>>> import numpy as np
>>> np.set_printoptions(precision=2, suppress=True, linewidth=200)
>>> rng = np.random.default_rng(138)
>>> E = (rng.random((7, 7)) < 0.3) + np.eye(7)
>>> E /= E.sum(axis=1, keepdims=True)
>>> E
array([[1.  , 0.  , 0.  , 0.  , 0.  , 0.  , 0.  ],
       [0.2 , 0.4 , 0.  , 0.  , 0.2 , 0.2 , 0.  ],
       [0.  , 0.33, 0.67, 0.  , 0.  , 0.  , 0.  ],
       [0.  , 0.33, 0.  , 0.67, 0.  , 0.  , 0.  ],
       [0.2 , 0.2 , 0.  , 0.2 , 0.2 , 0.  , 0.2 ],
       [0.5 , 0.  , 0.  , 0.  , 0.  , 0.5 , 0.  ],
       [0.  , 0.  , 0.  , 0.  , 0.  , 0.5 , 0.5 ]])
>>> np.sort(np.abs(np.linalg.eigvals(E)))
array([0.14, 0.37, 0.5 , 0.5 , 0.67, 0.75, 1.  ])
>>> np.round(np.abs(np.linalg.eigvals(E)).max(), 2)
np.float64(1.0)
>>> np.allclose(E, E.T)
False
>>> np.linalg.matrix_power(E, 2)
array([[1.  , 0.  , 0.  , 0.  , 0.  , 0.  , 0.  ],
       [0.42, 0.2 , 0.  , 0.04, 0.12, 0.18, 0.04],
       [0.07, 0.36, 0.44, 0.  , 0.07, 0.07, 0.  ],
       [0.07, 0.36, 0.  , 0.44, 0.07, 0.07, 0.  ],
       [0.28, 0.19, 0.  , 0.17, 0.08, 0.14, 0.14],
       [0.75, 0.  , 0.  , 0.  , 0.  , 0.25, 0.  ],
       [0.25, 0.  , 0.  , 0.  , 0.  , 0.5 , 0.25]])
>>> C2 = E.T @ E
>>> np.linalg.matrix_rank(C2)
np.int64(7)
>>> np.linalg.eigvalsh(C2)[::-1]
array([1.47, 0.79, 0.6 , 0.46, 0.14, 0.12, 0.01])
>>> np.round(np.trace(C2), 2), round(float((E ** 2).sum()), 2)
(np.float64(3.59), 3.59)
>>> np.linalg.svd(E, compute_uv=False) ** 2
array([1.47, 0.79, 0.6 , 0.46, 0.14, 0.12, 0.01])
>>> (E @ E.T).shape
(7, 7)
>>> np.allclose(C2, C2.T)
True
>>> lab = rng.permutation(7)
>>> lab
array([4, 5, 3, 2, 6, 1, 0])
>>> A2 = E[lab][:, lab]
>>> A2
array([[0.2 , 0.  , 0.2 , 0.  , 0.2 , 0.2 , 0.2 ],
       [0.  , 0.5 , 0.  , 0.  , 0.  , 0.  , 0.5 ],
       [0.  , 0.  , 0.67, 0.  , 0.  , 0.33, 0.  ],
       [0.  , 0.  , 0.  , 0.67, 0.  , 0.33, 0.  ],
       [0.  , 0.5 , 0.  , 0.  , 0.5 , 0.  , 0.  ],
       [0.2 , 0.2 , 0.  , 0.  , 0.  , 0.4 , 0.2 ],
       [0.  , 0.  , 0.  , 0.  , 0.  , 0.  , 1.  ]])
>>> np.allclose(A2, E)
False
>>> np.sort(np.abs(np.linalg.eigvals(A2)))
array([0.14, 0.37, 0.5 , 0.5 , 0.67, 0.75, 1.  ])
>>> round(float(np.linalg.det(A2)), 2), round(np.linalg.det(E[lab]), 2)
(0.01, np.float64(0.01))
>>> u = np.array([2, 0, 0])
>>> np.convolve(E[1], u)
array([0.4, 0.8, 0. , 0. , 0.4, 0.4, 0. , 0. , 0. ])
>>> u, g = E[6], E[0]
>>> u @ u
np.float64(0.5)
>>> u @ g
np.float64(0.0)
>>> p = (u @ g) / (u @ u) * u
>>> np.linalg.matrix_rank(np.outer(u, g))
np.int64(1)
>>> round(float(np.linalg.norm(u + g) ** 2 + np.linalg.norm(u - g) ** 2), 2)
3.0
>>> np.outer(u, g)
array([[0. , 0. , 0. , 0. , 0. , 0. , 0. ],
       [0. , 0. , 0. , 0. , 0. , 0. , 0. ],
       [0. , 0. , 0. , 0. , 0. , 0. , 0. ],
       [0. , 0. , 0. , 0. , 0. , 0. , 0. ],
       [0. , 0. , 0. , 0. , 0. , 0. , 0. ],
       [0.5, 0. , 0. , 0. , 0. , 0. , 0. ],
       [0.5, 0. , 0. , 0. , 0. , 0. , 0. ]])
>>> arr = np.load("a.npy")
>>> arr
array([[0., 0., 2., 0.],
       [0., 0., 3., 0.],
       [2., 3., 0., 0.],
       [0., 0., 0., 0.]])
>>> Uu, sv, VT = np.linalg.svd(arr)
>>> evecs = VT[:(sv > 1e-8).sum()]
>>> vec = arr[0] + 3 * arr[2] + rng.integers(2) * np.eye(4)[3]
>>> vec
array([6., 9., 2., 0.])
>>> evecs.T @ evecs
array([[0.31, 0.46, 0.  , 0.  ],
       [0.46, 0.69, 0.  , 0.  ],
       [0.  , 0.  , 1.  , 0.  ],
       [0.  , 0.  , 0.  , 0.  ]])
>>> np.round(np.linalg.norm(vec - evecs.T @ evecs @ vec), 2)
np.float64(0.0)
>>> np.allclose(evecs.T @ evecs @ vec, vec)
True
>>> feats = np.load("case4.npy")
>>> feats
array([[ 0.,  0., -3.],
       [ 0.,  0., -5.],
       [-3., -5.,  0.]])
>>> A2 = np.array([[-1, 2, 2], [2, -3, 3]])
>>> C = np.kron(A2, arr)
>>> C.shape
(8, 12)
>>> np.linalg.matrix_rank(C)
np.int64(4)
>>> np.round(np.linalg.norm(feats), 2)
np.float64(8.25)
>>> np.count_nonzero(feats)
np.int64(4)
>>> np.linalg.svd(feats, compute_uv=False)
array([5.83, 5.83, 0.  ])
>>> feats.shape
(3, 3)
>>> feats.mean(axis=0)
array([-1.  , -1.67, -2.67])
>>> np.linalg.matrix_rank(feats)
np.int64(2)
>>> feats[3]
Traceback (most recent call last):
  File "<python-input-54>", line 1, in <module>
    feats[3]
    ~~~~~^^^
IndexError: index 3 is out of bounds for axis 0 with size 3
>>> M = np.load("data.npy")
>>> M
array([[0.5 , 0.  , 0.5 ],
       [0.33, 0.33, 0.33],
       [0.33, 0.  , 0.67]])
>>> np.linalg.norm(M, axis=1).argmax()
np.int64(2)
>>> np.linalg.norm(M, axis=0)
array([0.69, 0.33, 0.9 ])
>>> M[0] @ M[2]
np.float64(0.5)
>>> (M - M.T) / 2
array([[ 0.  , -0.17,  0.08],
       [ 0.17,  0.  ,  0.17],
       [-0.08, -0.17,  0.  ]])
>>> np.linalg.matrix_power(M, 2)
array([[0.42, 0.  , 0.58],
       [0.39, 0.11, 0.5 ],
       [0.39, 0.  , 0.61]])
>>> M.inv()
Traceback (most recent call last):
  File "<python-input-62>", line 1, in <module>
    M.inv()
    ^^^^^
AttributeError: 'numpy.ndarray' object has no attribute 'inv'
>>> np.allclose(M @ M.T, M.T @ M)
False
>>> (M + M.T) / 2
array([[0.5 , 0.17, 0.42],
       [0.17, 0.33, 0.17],
       [0.42, 0.17, 0.67]])
>>> vec = np.array([3, 2, 1])
>>> rhs = M @ vec
>>> b, lr = np.zeros(3), 1 / np.linalg.norm(M, 2) ** 2
>>> for i in range(5):
...     b -= lr * M.T @ (M @ b - rhs)
...     if i % 1 == 0: print(i, round(np.linalg.norm(M @ b - rhs), 2))
... 
0 0.64
1 0.59
2 0.55
3 0.51
4 0.47
>>> b
array([1.92, 1.  , 1.99])
>>> np.round(np.linalg.cond(M), 2)
np.float64(7.11)
>>> def softmax(z):
...     e = np.exp(z - z.max(axis=-1, keepdims=True))
...     return e / e.sum(axis=-1, keepdims=True)
... 
>>> np.round(softmax(10 * M[0]), 2) + 0
array([0.5, 0. , 0.5])
>>> softmax(M[0])
array([0.38, 0.23, 0.38])
>>> softmax(M[0] + -2)
array([0.38, 0.23, 0.38])
>>> softmax(M).sum(axis=1)
array([1., 1., 1.])
>>> S = M @ M.T / np.sqrt(3)
>>> softmax(S).round(6).argmax(axis=1)
array([0, 0, 2])
>>> softmax(S)[0] @ M
array([0.39, 0.1 , 0.51])
>>> softmax(S)
array([[0.34, 0.31, 0.34],
       [0.33, 0.33, 0.33],
       [0.34, 0.31, 0.35]])
>>> lab = rng.permutation(3)
>>> lab
array([0, 2, 1])
>>> A2 = M[lab][:, lab]
>>> np.diag(A2)
array([0.5 , 0.67, 0.33])
>>> np.sort(np.abs(np.linalg.eigvals(A2)))
array([0.17, 0.33, 1.  ])
>>> round(np.trace(A2), 2)
np.float64(1.5)
>>> K = np.load("w.npy")
>>> K
array([[ 0, -1, -3, -1, -3,  0,  1,  2,  0,  1],
       [ 1, -2, -2,  1,  2,  3,  2,  2,  2, -3],
       [-3,  5,  3, -4, -9, -9, -5, -4, -6, 10]])
>>> np.linalg.matrix_rank(K, rtol=0.1)
np.int64(2)
>>> [round(float(x), 2) for x in np.linalg.svd(K, compute_uv=False)[:3]]
[20.97, 5.31, 0.0]
>>> m1 = np.loadtxt("block7.csv", delimiter=",")
>>> m1
array([[-0.08, -0.41,  0.54,  0.71, -0.14],
       [ 0.36, -0.25, -0.04,  0.1 ,  0.89],
       [-0.12,  0.14, -0.75,  0.64, -0.01],
       [ 0.36, -0.76, -0.36, -0.2 , -0.35],
       [-0.85, -0.41, -0.11, -0.2 ,  0.25]])
>>> vec = np.array([4, -4, -7, 3, -9])
>>> round(float(np.linalg.det(m1)), 2)
1.0
>>> m1.T @ (m1 @ vec)
array([ 4., -4., -7.,  3., -9.])
>>> np.linalg.inv(m1)
array([[-0.08,  0.36, -0.12,  0.36, -0.85],
       [-0.41, -0.25,  0.14, -0.76, -0.41],
       [ 0.54, -0.04, -0.75, -0.36, -0.11],
       [ 0.71,  0.1 ,  0.64, -0.2 , -0.2 ],
       [-0.14,  0.89, -0.01, -0.35,  0.25]])
>>> A2 = np.array([[0, 1], [2, 2], [0, 2], [1, 2], [2, 2]])
>>> np.einsum("ik,kj->ij", m1, A2)
array([[-0.4 ,  1.32],
       [ 1.38,  1.77],
       [ 0.89, -0.09],
       [-2.42, -2.97],
       [-0.53, -1.81]])
>>> np.linalg.matrix_rank(np.vstack([m1, A2.T]))
np.int64(5)
>>> A2 @ m1
Traceback (most recent call last):
  File "<python-input-99>", line 1, in <module>
    A2 @ m1
    ~~~^~~~
ValueError: matmul: Input operand 1 has a mismatch in its core dimension 0, with gufunc signature (n?,k),(k,m?)->(n?,m?) (size 5 is different from 2)
>>> np.einsum("ij,ij->i", m1, m1)
array([1., 1., 1., 1., 1.])
>>> Q, r_ = np.linalg.qr(m1)
>>> Q @ r_
array([[-0.08, -0.41,  0.54,  0.71, -0.14],
       [ 0.36, -0.25, -0.04,  0.1 ,  0.89],
       [-0.12,  0.14, -0.75,  0.64, -0.01],
       [ 0.36, -0.76, -0.36, -0.2 , -0.35],
       [-0.85, -0.41, -0.11, -0.2 ,  0.25]])
>>> Q.shape, r_.shape
((5, 5), (5, 5))
>>> Q
array([[-0.08, -0.41,  0.54,  0.71, -0.14],
       [ 0.36, -0.25, -0.04,  0.1 ,  0.89],
       [-0.12,  0.14, -0.75,  0.64, -0.01],
       [ 0.36, -0.76, -0.36, -0.2 , -0.35],
       [-0.85, -0.41, -0.11, -0.2 ,  0.25]])
>>> r_.round(2) + 0
array([[1., 0., 0., 0., 0.],
       [0., 1., 0., 0., 0.],
       [0., 0., 1., 0., 0.],
       [0., 0., 0., 1., 0.],
       [0., 0., 0., 0., 1.]])
>>> np.round(abs(r_[0, 0]), 2), np.round(np.linalg.norm(m1[:, 0]), 2)
(np.float64(1.0), np.float64(1.0))
>>> X = np.load("arr.npy")
>>> X
array([[0, 0, 0],
       [0, 3, 0],
       [0, 0, 0],
       [0, 0, 0],
       [0, 0, 0]])
>>> Uu, sv, VT = np.linalg.svd(X)
>>> sv
array([3., 0., 0.])
>>> A2 = Uu[:, :1] @ np.diag(sv[:1]) @ VT[:1]
>>> np.abs(X - A2).max()
np.float64(0.0)
>>> np.linalg.matrix_rank(X, rtol=0.05)
np.int64(1)
>>> X.T @ X
array([[0, 0, 0],
       [0, 9, 0],
       [0, 0, 0]])
>>> np.linalg.norm(X, axis=0)
array([0., 3., 0.])
>>> vec = np.array([2, 1, -1])
>>> a = np.maximum(X @ vec, 0)
>>> np.maximum(X @ (3 * vec), 0)
array([0, 9, 0, 0, 0])
>>> np.maximum(X @ vec, 0) - np.maximum(-X @ vec, 0)
array([0, 3, 0, 0, 0])
>>> data = np.load("layer16.npy")
>>> data
array([[ 1.  ,  0.  ,  0.  ,  0.  ,  0.  ,  0.  ],
       [ 0.  ,  1.  ,  0.  ,  0.  ,  0.  ,  0.  ],
       [ 0.  ,  0.  , -0.5 ,  0.  ,  0.  ,  0.87],
       [ 0.  ,  0.  ,  0.  ,  1.  ,  0.  ,  0.  ],
       [ 0.  ,  0.  ,  0.  ,  0.  ,  1.  ,  0.  ],
       [ 0.  ,  0.  , -0.87,  0.  ,  0.  , -0.5 ]])
>>> w1 = np.array([[2, 0], [2, 3], [2, -1], [-1, 3], [-3, 1], [1, 0]])
>>> b = np.array([5, 1])
>>> H = np.maximum(data @ w1 + b, 0)
>>> (H > 0).mean(axis=0)
array([1., 1.])
>>> C = np.array([[2, 0, 1], [2, 0, 1]])
>>> H @ C
array([[16.  ,  0.  ,  8.  ],
       [22.  ,  0.  , 11.  ],
       [12.73,  0.  ,  6.37],
       [16.  ,  0.  ,  8.  ],
       [ 8.  ,  0.  ,  4.  ],
       [ 9.27,  0.  ,  4.63]])
>>> Uu, sv = np.linalg.svd(data)
Traceback (most recent call last):
  File "<python-input-128>", line 1, in <module>
    Uu, sv = np.linalg.svd(data)
    ^^^^^^
ValueError: too many values to unpack (expected 2)
>>> Uu, sv, VT = np.linalg.svd(data, full_matrices=False)
>>> sv / sv[0]
array([1., 1., 1., 1., 1., 1.])
>>> np.cumsum(sv ** 2) / np.sum(sv ** 2)
array([0.17, 0.33, 0.5 , 0.67, 0.83, 1.  ])
>>> sv
array([1., 1., 1., 1., 1., 1.])
>>> np.allclose(Uu * sv @ VT, data)
True
>>> Uu.shape, sv.shape, VT.shape
((6, 6), (6,), (6, 6))
>>> (sv > 1e-8).sum()
np.int64(6)
>>> VT @ VT.T
array([[1., 0., 0., 0., 0., 0.],
       [0., 1., 0., 0., 0., 0.],
       [0., 0., 1., 0., 0., 0.],
       [0., 0., 0., 1., 0., 0.],
       [0., 0., 0., 0., 1., 0.],
       [0., 0., 0., 0., 0., 1.]])
